$ ipython --no-banner

In [1]: import numpy as np

In [2]: np.set_printoptions(suppress=True, linewidth=140)

In [3]: A = np.load("block16.npy")

In [4]: print(A.round(2))
[[ 0.01 -0.06  0.04  0.01]
 [-0.06  0.7  -0.45 -0.06]
 [ 0.04 -0.45  0.28  0.04]
 [ 0.01 -0.06  0.04  0.01]]

In [5]: rng = np.random.default_rng(28546)

In [6]: z = rng.permutation(4)

In [7]: print(z)
[2 3 0 1]

In [8]: B = A[z][:, z]

In [9]: print(B.round(2))
[[ 0.28  0.04  0.04 -0.45]
 [ 0.04  0.01  0.01 -0.06]
 [ 0.04  0.01  0.01 -0.06]
 [-0.45 -0.06 -0.06  0.7 ]]

In [10]: print(np.allclose(B, A))
False

In [11]: print(np.round(np.diag(B), 2))
[0.28 0.01 0.01 0.7 ]

In [12]: print(round(float(np.linalg.norm(A, 2) / np.linalg.norm(A)), 2))
1.0

In [13]: print(np.argsort(-np.linalg.norm(A, axis=0).round(6), kind="stable")[:3])
[1 2 0]

In [14]: print([round(float(x), 2) for x in np.linalg.svd(A, compute_uv=False)[:3]])
[1.0, 0.0, 0.0]

In [15]: U, sv, Vh = np.linalg.svd(A)

In [16]: V = Vh[:(sv > 1e-8).sum()]

In [17]: x = A[2] + 2 * A[0] + rng.integers(2) * np.eye(4)[3]

In [18]: print(x.round(2))
[ 0.05 -0.58  0.37  0.05]

In [19]: print(np.round(np.diag(V.T @ V), 2))
[0.01 0.7  0.28 0.01]

In [20]: print(np.round(V.T @ V, 2))
[[ 0.01 -0.06  0.04  0.01]
 [-0.06  0.7  -0.45 -0.06]
 [ 0.04 -0.45  0.28  0.04]
 [ 0.01 -0.06  0.04  0.01]]

In [21]: vals, V = np.linalg.eigh(A)

In [22]: print(np.round(V @ np.diag(vals) @ V.T, 2))
[[ 0.01 -0.06  0.04  0.01]
 [-0.06  0.7  -0.45 -0.06]
 [ 0.04 -0.45  0.28  0.04]
 [ 0.01 -0.06  0.04  0.01]]

In [23]: print(np.round(np.linalg.svd(A, compute_uv=False), 2) + 0)
[1. 0. 0. 0.]

In [24]: print(np.abs(V[:, -1]).round(6).argmax())
1

In [25]: rank = np.linalg.matrix_rank(A)

In [26]: print(rank)
1

In [27]: N = np.linalg.svd(A)[2][rank:].T

In [28]: print([int(np.linalg.matrix_rank(A[:i])) for i in range(1, len(A) + 1)])
[1, 1, 1, 1]

In [29]: print(np.round(A @ N, 2) + 0)
[[0. 0. 0.]
 [0. 0. 0.]
 [0. 0. 0.]
 [0. 0. 0.]]

In [30]: print(np.round(N @ N.T, 2))
[[ 0.99  0.06 -0.04 -0.01]
 [ 0.06  0.3   0.45  0.06]
 [-0.04  0.45  0.72 -0.04]
 [-0.01  0.06 -0.04  0.99]]

In [31]: print([int(np.linalg.matrix_rank(np.delete(A, i, axis=0))) for i in range(4)])
[1, 1, 1, 1]

In [32]: print(np.linalg.matrix_rank(A.T @ A), np.linalg.matrix_rank(A @ A.T))
1 1

In [33]: print([int(np.linalg.matrix_rank(A[:, :j + 1])) for j in range(4)])
[1, 1, 1, 1]

In [34]: m1 = np.load("w.npy")

In [35]: print(m1)
[[-0.14  0.49 -0.14  0.91]
 [ 0.2  -0.7   0.2  -1.3 ]
 [ 0.14 -0.49  0.14 -0.91]]

In [36]: # columns 0 and 2 are equal

In [37]: print(np.abs(np.diag(np.linalg.qr(m1)[1])) > 1e-9)
[ True False False]

In [38]: print(np.round(np.trace(np.linalg.pinv(m1) @ m1), 2))
1.0

In [39]: print(np.allclose(m1[:-1].T @ np.linalg.lstsq(m1[:-1].T, m1[-1])[0], m1[-1]))
True

In [40]: print(np.round(m1 @ np.linalg.pinv(m1) @ m1, 2))
[[-0.14  0.49 -0.14  0.91]
 [ 0.2  -0.7   0.2  -1.3 ]
 [ 0.14 -0.49  0.14 -0.91]]

In [41]: rank = np.linalg.matrix_rank(m1)

In [42]: print(rank)
1

In [43]: N = np.linalg.svd(m1)[2][rank:].T

In [44]: print(np.round(N @ N.T, 2))
[[ 0.98  0.06 -0.02  0.12]
 [ 0.06  0.78  0.06 -0.4 ]
 [-0.02  0.06  0.98  0.12]
 [ 0.12 -0.4   0.12  0.25]]

In [45]: print(N.shape)
(4, 3)

In [46]: ang = np.radians(120)

In [47]: R = np.eye(4)

In [48]: R[1, 1] = R[3, 3] = np.cos(ang)

In [49]: R[1, 3], R[3, 1] = -np.sin(ang), np.sin(ang)

In [50]: print(R.round(2))
[[ 1.    0.    0.    0.  ]
 [ 0.   -0.5   0.   -0.87]
 [ 0.    0.    1.    0.  ]
 [ 0.    0.87  0.   -0.5 ]]

In [51]: B = m1 @ R.T

In [52]: print(np.round(np.linalg.svd(m1, compute_uv=False), 2) + 0, np.round(np.linalg.svd(B, compute_uv=False), 2) + 0)
[2.12 0.   0.  ] [2.12 0.   0.  ]

In [53]: print(np.allclose(m1 @ m1.T, B @ B.T))
True

In [54]: print(np.allclose(np.linalg.norm(m1, axis=1), np.linalg.norm(B, axis=1)))
True

In [55]: K = -1 * np.eye(3) + np.ones((3, 3))

In [56]: print(K)
[[0. 1. 1.]
 [1. 0. 1.]
 [1. 1. 0.]]

In [57]: # equal to its transpose

In [58]: W = np.array([[9, 3, 3, 9], [5, 9, 0, 2], [6, 9, 8, 7], [0, 0, 2, 7]])

In [59]: coef = np.array([1, 2, 2, 1])

In [60]: hid = np.maximum(A @ W + coef, 0)

In [61]: print((hid > 0).astype(int))
[[1 1 1 1]
 [1 1 0 0]
 [1 1 1 1]
 [1 1 1 1]]

In [62]: print(hid.round(2))
[[0.98 1.81 2.35 1.25]
 [1.26 4.11 0.   0.  ]
 [0.84 0.66 4.48 2.75]
 [0.98 1.81 2.35 1.25]]

In [63]: cent = np.array([[0, 0], [0, 2], [0, 0], [1, 0]])

In [64]: print(np.round(hid @ cent, 2))
[[1.25 3.62]
 [0.   8.22]
 [2.75 1.31]
 [1.25 3.62]]

In [65]: O = K.astype(float).copy()

In [66]: for j in range(3):
    ...:     O[:, j] -= O[:, :j] @ (O[:, :j].T @ O[:, j])
    ...:     O[:, j] /= np.linalg.norm(O[:, j])
    ...: 

In [67]: print(O.round(2))
[[ 0.    0.82  0.58]
 [ 0.71 -0.41  0.58]
 [ 0.71  0.41 -0.58]]

In [68]: vals, V = np.linalg.eigh(K)

In [69]: print(np.abs(V[:, -1]).round(6).argmax())
0

In [70]: print(np.round(V.T @ K @ V, 2) + 0)
[[-1.  0.  0.]
 [ 0. -1.  0.]
 [ 0.  0.  2.]]

In [71]: print(np.round(np.linalg.eigvalsh(K @ K), 2))
[1. 1. 4.]

In [72]: print(vals.round(2))
[-1. -1.  2.]

In [73]: print(np.round(np.linalg.svd(K, compute_uv=False), 2))
[2. 1. 1.]

In [74]: print(np.unique(vals.round(6) + 0, return_counts=True)[1])
[2 1]

In [75]: E = np.load("x.npy")

In [76]: print(E.round(2))
[[ 0.37 -0.27 -0.16  0.37]
 [-0.27  0.19  0.11 -0.27]
 [-0.16  0.11  0.07 -0.16]
 [ 0.37 -0.27 -0.16  0.37]]

In [77]: print(np.round(E @ E, 2))
[[ 0.37 -0.27 -0.16  0.37]
 [-0.27  0.19  0.11 -0.27]
 [-0.16  0.11  0.07 -0.16]
 [ 0.37 -0.27 -0.16  0.37]]

In [78]: print(np.round((E + E.T) / 2, 2))
[[ 0.37 -0.27 -0.16  0.37]
 [-0.27  0.19  0.11 -0.27]
 [-0.16  0.11  0.07 -0.16]
 [ 0.37 -0.27 -0.16  0.37]]

In [79]: mat = np.load("run5.npy")

In [80]: print(mat.round(2))
[[ 1.    0.    0.    0.  ]
 [ 0.    0.31  0.   -0.95]
 [ 0.    0.    1.    0.  ]
 [ 0.    0.95  0.    0.31]]

In [81]: # orthonormal columns

In [82]: z = rng.permutation(4)

In [83]: print(z)
[0 3 1 2]

In [84]: B = mat[z][:, z]

In [85]: print(np.round(np.sort(np.abs(np.linalg.eigvals(B))), 2))
[1. 1. 1. 1.]

In [86]: print(B.round(2))
[[ 1.    0.    0.    0.  ]
 [ 0.    0.31  0.95  0.  ]
 [ 0.   -0.95  0.31  0.  ]
 [ 0.    0.    0.    1.  ]]

In [87]: print(np.allclose(mat @ mat.T, mat.T @ mat))
True

In [88]: print(np.round(np.abs(np.linalg.eigvals(mat)).max(), 2))
1.0

In [89]: print(np.round((mat - mat.T) / 2, 2))
[[ 0.    0.    0.    0.  ]
 [ 0.    0.    0.   -0.95]
 [ 0.    0.    0.    0.  ]
 [ 0.    0.95  0.    0.  ]]

In [90]: print(np.round(mat @ mat, 2))
[[ 1.    0.    0.    0.  ]
 [ 0.   -0.81  0.   -0.59]
 [ 0.    0.    1.    0.  ]
 [ 0.    0.59  0.   -0.81]]

In [91]: print(np.round((mat + mat.T) / 2, 2))
[[1.   0.   0.   0.  ]
 [0.   0.31 0.   0.  ]
 [0.   0.   1.   0.  ]
 [0.   0.   0.   0.31]]

In [92]: print(np.round(np.linalg.det(mat), 2))
1.0

In [93]: print(np.round(np.linalg.matrix_power(mat, 3), 2))
[[ 1.    0.    0.    0.  ]
 [ 0.   -0.81  0.    0.59]
 [ 0.    0.    1.    0.  ]
 [ 0.   -0.59  0.   -0.81]]

In [94]: print(round(np.trace(mat), 2))
2.62

In [95]: O = mat.astype(float).copy()

In [96]: for j in range(4):
    ...:     O[:, j] -= O[:, :j] @ (O[:, :j].T @ O[:, j])
    ...:     O[:, j] /= np.linalg.norm(O[:, j])
    ...: 

In [97]: print(O.round(2))
[[ 1.    0.    0.    0.  ]
 [ 0.    0.31  0.   -0.95]
 [ 0.    0.    1.    0.  ]
 [ 0.    0.95  0.    0.31]]

In [98]: u = np.array([1, -2, 1, -5])

In [99]: B = mat + np.outer(u, np.eye(4)[2])

In [100]: print(np.linalg.matrix_rank(np.linalg.inv(B) - np.linalg.inv(mat), tol=1e-8))
1

In [101]: print(np.round(mat.sum(axis=0), 2))
[ 1.    1.26  1.   -0.64]

In [102]: print(np.linalg.matrix_rank(mat))
4

In [103]: print(np.round(np.linalg.svd(mat, compute_uv=False), 2))
[1. 1. 1. 1.]

In [104]: print(np.count_nonzero(mat))
6

In [105]: M = np.array([[-1, -3, 1, 2], [-3, 5, 1, -2], [-1, 3, 8, 2], [-2, -2, 0, 1]])

In [106]: print(M)
[[-1 -3  1  2]
 [-3  5  1 -2]
 [-1  3  8  2]
 [-2 -2  0  1]]

In [107]: z = rng.permutation(4)

In [108]: B = M[:, z] * rng.choice([-1, 1], 4)

In [109]: print(B)
[[-3  1  1 -2]
 [ 5  1  3  2]
 [ 3  8  1 -2]
 [-2  0  2 -1]]

In [110]: U, _, Vh = np.linalg.svd(M.T @ B)

In [111]: print(np.round(np.linalg.lstsq(M, B)[0], 2) + 0)
[[ 0.  0. -1.  0.]
 [ 1.  0.  0.  0.]
 [ 0.  1.  0.  0.]
 [ 0.  0.  0. -1.]]

In [112]: print(z)
[1 2 0 3]

In [113]: print(np.round(U @ Vh, 2) + 0)
[[ 0.  0. -1.  0.]
 [ 1.  0.  0.  0.]
 [ 0.  1.  0.  0.]
 [ 0.  0.  0. -1.]]
